In [1]: import numpy as np

In [2]: import numpy.linalg as la

In [3]: np.set_printoptions(precision=2, suppress=True, linewidth=200)

In [4]: feats = np.load("x.npy")

In [5]: feats
Out[5]: 
array([[ 0.,  3.,  0.,  0.],
       [ 3.,  1.,  3.,  0.],
       [ 0.,  3., -1.,  3.],
       [ 0.,  0.,  3.,  9.]])

In [6]: np.einsum("ii->", feats)
Out[6]: np.float64(9.0)

In [7]: round(la.det(feats.T), 2)
Out[7]: np.float64(162.0)

In [8]: np.einsum("ij,ji->", feats, feats)
Out[8]: np.float64(137.0)

In [9]: la.eigvals(feats)
Out[9]: array([-4.38, -0.86,  4.32,  9.92])

In [10]: np.kron(np.eye(2, dtype=int), feats)
Out[10]: 
array([[ 0.,  3.,  0.,  0.,  0.,  0.,  0.,  0.],
       [ 3.,  1.,  3.,  0.,  0.,  0.,  0.,  0.],
       [ 0.,  3., -1.,  3.,  0.,  0., -0.,  0.],
       [ 0.,  0.,  3.,  9.,  0.,  0.,  0.,  0.],
       [ 0.,  0.,  0.,  0.,  0.,  3.,  0.,  0.],
       [ 0.,  0.,  0.,  0.,  3.,  1.,  3.,  0.],
       [ 0.,  0., -0.,  0.,  0.,  3., -1.,  3.],
       [ 0.,  0.,  0.,  0.,  0.,  0.,  3.,  9.]])

In [11]: round(float(la.eigvals(feats).sum().real), 2)
Out[11]: 9.0

In [12]: X = np.loadtxt("w.csv", delimiter=",")

In [13]: X
Out[13]: 
array([[ 0., -1.,  1.],
       [ 0.,  0., -3.],
       [ 0.,  0.,  0.]])

In [14]: [int(la.matrix_rank(la.matrix_power(X, p))) for p in range(1, 4)]
Out[14]: [2, 1, 0]

In [15]: la.matrix_rank(X - X[0, 0] * np.eye(3))
Out[15]: np.int64(2)

In [16]: np.prod(np.diag(X)), round(la.det(X), 2)
Out[16]: (np.float64(0.0), np.float64(0.0))

In [17]: X @ X
Out[17]: 
array([[0., 0., 3.],
       [0., 0., 0.],
       [0., 0., 0.]])

In [18]: la.inv(X)
LinAlgError: Singular matrix
